$ python3 -q
>>> import numpy as np
>>> np.set_printoptions(precision=2, suppress=True, linewidth=160, sign=" ")
>>> mat = np.loadtxt("run15.csv", delimiter=",")
>>> print(mat)
[[ 2.  0.  0.  0.  0.  2.]
 [ 1.  2.  0.  0.  0.  0.]
 [ 0.  0.  0.  2.  0.  0.]
 [ 1.  0.  0.  0.  0.  0.]
 [ 0.  2.  0.  0.  0.  0.]
 [ 2.  0.  0.  0.  0.  0.]]
>>> left, sv, Vt = np.linalg.svd(mat)
>>> sv
array([ 3.56,  2.73,  2.  ,  1.36,  0.  ,  0.  ])
>>> np.argmax(sv[:-1] / (sv[1:] + 1e-6)) + 1
np.int64(4)
>>> M2 = left[:, :4] @ np.diag(sv[:4]) @ Vt[:4]
>>> np.linalg.matrix_rank(M2)
np.int64(4)
>>> np.round(np.linalg.norm(mat - M2) / np.linalg.norm(mat), 2)
np.float64(0.0)
>>> np.round(np.abs(mat - M2).max(), 2)
np.float64(0.0)
>>> blk = np.stack([mat, -3 * mat, mat[::-1]])
>>> np.linalg.norm(blk, axis=(1, 2))
array([  5.1,  15.3,   5.1])
>>> np.linalg.det(blk)
array([ 0.,  0.,  0.])
>>> np.linalg.matrix_rank(blk)
array([ 4,  4,  4])
>>> print(blk.shape)
(3, 6, 6)
>>> np.linalg.matrix_rank(blk.reshape(3, -1))
np.int64(2)
>>> feats = np.load("w.npy")
>>> print(feats)
[[ 1  0  0  0  0  0]
 [ 0 -1  0  0  0  0]
 [ 0  0 -2  0  0  0]
 [ 0  0  0 -2  0  0]
 [ 0  0  0  0  2  0]
 [ 0  0  0  0  0  0]]
>>> round(np.linalg.eigvalsh(feats).min(), 2)
np.float64(-2.0)
>>> print([round(float(np.linalg.det(feats[:i, :i])), 2) + 0 for i in range(1, 7)])
[1.0, -1.0, 2.0, -4.0, -8.0, 0.0]
>>> data = np.load("data.npy")
>>> data
array([[ 11.,  24.,  18.,   9.],
       [ 24.,  66.,  48.,  24.],
       [ 18.,  48.,  38.,  18.],
       [  9.,  24.,  18.,  11.]])
>>> vals, vecs = np.linalg.eigvalsh(data)
Traceback (most recent call last):
  File "<python-input-23>", line 1, in <module>
    vals, vecs = np.linalg.eigvalsh(data)
    ^^^^^^^^^^
ValueError: too many values to unpack (expected 2)
>>> vals, vecs = np.linalg.eigh(data)
>>> np.linalg.eigvalsh(data + -3 * np.eye(4))
array([ -1.,  -1.,  -1., 117.])
>>> np.unique(vals.round(6) + 0, return_counts=True)[1]
array([ 3,  1])
>>> np.linalg.eigvalsh(data @ data)
array([     4.,      4.,      4.,  14400.])
>>> np.linalg.svd(data, compute_uv=False)
array([ 120.,    2.,    2.,    2.])
>>> r0 = np.array([1, 0, 2, -2, -2, -2]) + 0.5
>>> E = np.outer(r0, r0) / (r0 @ r0)
>>> E
array([[ 0.15,  0.05,  0.24, -0.15, -0.15, -0.15],
       [ 0.05,  0.02,  0.08, -0.05, -0.05, -0.05],
       [ 0.24,  0.08,  0.4 , -0.24, -0.24, -0.24],
       [-0.15, -0.05, -0.24,  0.15,  0.15,  0.15],
       [-0.15, -0.05, -0.24,  0.15,  0.15,  0.15],
       [-0.15, -0.05, -0.24,  0.15,  0.15,  0.15]])
>>> E @ np.linalg.pinv(E) @ E
array([[ 0.15,  0.05,  0.24, -0.15, -0.15, -0.15],
       [ 0.05,  0.02,  0.08, -0.05, -0.05, -0.05],
       [ 0.24,  0.08,  0.4 , -0.24, -0.24, -0.24],
       [-0.15, -0.05, -0.24,  0.15,  0.15,  0.15],
       [-0.15, -0.05, -0.24,  0.15,  0.15,  0.15],
       [-0.15, -0.05, -0.24,  0.15,  0.15,  0.15]])
>>> np.unique(E.round(6), axis=0).shape
(4, 6)
>>> arr = np.array([[0, 0, 0, 0, 0, 0],
...     [0, -3, 0, 0, 0, 0],
...     [-3, 1, -2, 0, 0, 0],
...     [-1, 3, 2, -2, 0, 0],
...     [2, 0, 1, 0, -1, 0],
...     [-2, -3, 0, 0, -1, 1]])
>>> print(arr @ arr)
[[  0   0   0   0   0   0]
 [  0   9   0   0   0   0]
 [  6  -5   4   0   0   0]
 [ -4 -13  -8   4   0   0]
 [ -5   1  -3   0   1   0]
 [ -4   6  -1   0   0   1]]
>>> try:
...     np.linalg.inv(arr)
... except np.linalg.LinAlgError as e:
...     print(repr(e))
... 
LinAlgError('Singular matrix')
>>> [int(np.linalg.matrix_rank(np.linalg.matrix_power(arr, p))) for p in range(1, 7)]
[5, 5, 5, 5, 5, 5]
>>> np.sort(np.linalg.eigvals(arr))
array([-3., -2., -2., -1.,  0.,  1.])
>>> np.linalg.matrix_rank(arr - arr[0, 0] * np.eye(6))
np.int64(5)
>>> np.prod(np.diag(arr)), np.round(np.linalg.det(arr), 2)
(np.int64(0), np.float64(0.0))
>>> J = np.loadtxt("case15.csv", delimiter=",")
>>> J
array([[-0.84,  0.49,  0.8 , -1.98,  7.23],
       [ 2.31, -2.25, -3.02, -0.75, -0.54],
       [ 2.9 , -2.25, -3.23, -0.22, -2.78],
       [ 1.55, -2.22, -1.52, -0.62,  1.12],
       [-4.43,  3.63,  4.57,  0.9 ,  1.74],
       [-1.  ,  1.3 ,  1.43,  1.47, -3.78],
       [-0.1 , -0.14,  0.24, -0.13,  2.68],
       [ 0.82, -1.52, -1.37, -1.63,  4.22],
       [ 1.45, -2.04, -2.77, -0.77,  1.99],
       [-0.58,  1.22,  1.33,  1.55, -3.74],
       [-1.1 ,  0.57,  0.37, -1.36,  7.11],
       [-3.1 ,  2.57,  3.44, -0.6 ,  5.84],
       [ 3.78, -3.47, -4.37, -0.57, -1.91],
       [-2.09,  2.04,  2.27, -1.54,  6.16],
       [ 2.9 , -3.36, -3.83, -0.26, -2.19]])
>>> Xc = J - J.mean(axis=0)
>>> vecs = np.linalg.svd(Xc)[2][:2]
>>> M2 = Xc - Xc @ vecs.T @ vecs
>>> print(M2.std(axis=0))
[ 0.2   0.23  0.19  0.24  0.06]
>>> np.linalg.norm(M2, axis=1).round(6).argmax()
np.int64(3)
>>> print(np.diag(vecs.T @ vecs))
[ 0.28  0.28  0.41  0.1   0.92]
>>> F = np.load("mat.npy")
>>> F
array([[ 6.59, -0.58, -0.84],
       [-0.58,  6.16, -1.21],
       [-0.84, -1.21,  5.25]])
>>> x0 = np.ones(3)
>>> for _ in range(7):
...     x0 = F @ x0
...     x0 /= np.linalg.norm(x0)
...     print(round(x0 @ F @ x0, 2))
... 
4.63
5.34
6.13
6.64
6.87
6.95
6.98
>>> print(np.round(np.linalg.eigvalsh(F)[-1], 2))
7.0
>>> x0
array([ 0.82,  0.28, -0.5 ])
>>> r0 = np.array([3, 1, -1])
>>> K = r0[np.abs(np.subtract.outer(np.arange(3), np.arange(3)))]
>>> K
array([[ 3,  1, -1],
       [ 1,  3,  1],
       [-1,  1,  3]])
>>> O = K.astype(float).copy()
>>> for j in range(3):
...     O[:, j] -= O[:, :j] @ (O[:, :j].T @ O[:, j])
...     O[:, j] /= np.linalg.norm(O[:, j])
... 
>>> O
array([[ 0.9 , -0.12,  0.41],
       [ 0.3 ,  0.86, -0.41],
       [-0.3 ,  0.49,  0.82]])
>>> rng = np.random.default_rng(26927)
>>> idx = rng.permutation(3)
>>> idx
array([ 2,  1,  0])
>>> M2 = O[idx][:, idx]
>>> round(np.linalg.det(M2), 2), round(np.linalg.det(O[idx]), 2)
(np.float64(1.0), np.float64(-1.0))
>>> print(round(np.trace(M2), 2))
2.58
>>> np.diag(M2)
array([ 0.82,  0.86,  0.9 ])
>>> np.sort(np.abs(np.linalg.eigvals(M2)))
array([ 1.,  1.,  1.])
>>> print(M2)
[[ 0.82  0.49 -0.3 ]
 [-0.41  0.86  0.3 ]
 [ 0.41 -0.12  0.9 ]]
>>> np.allclose(M2, O)
False
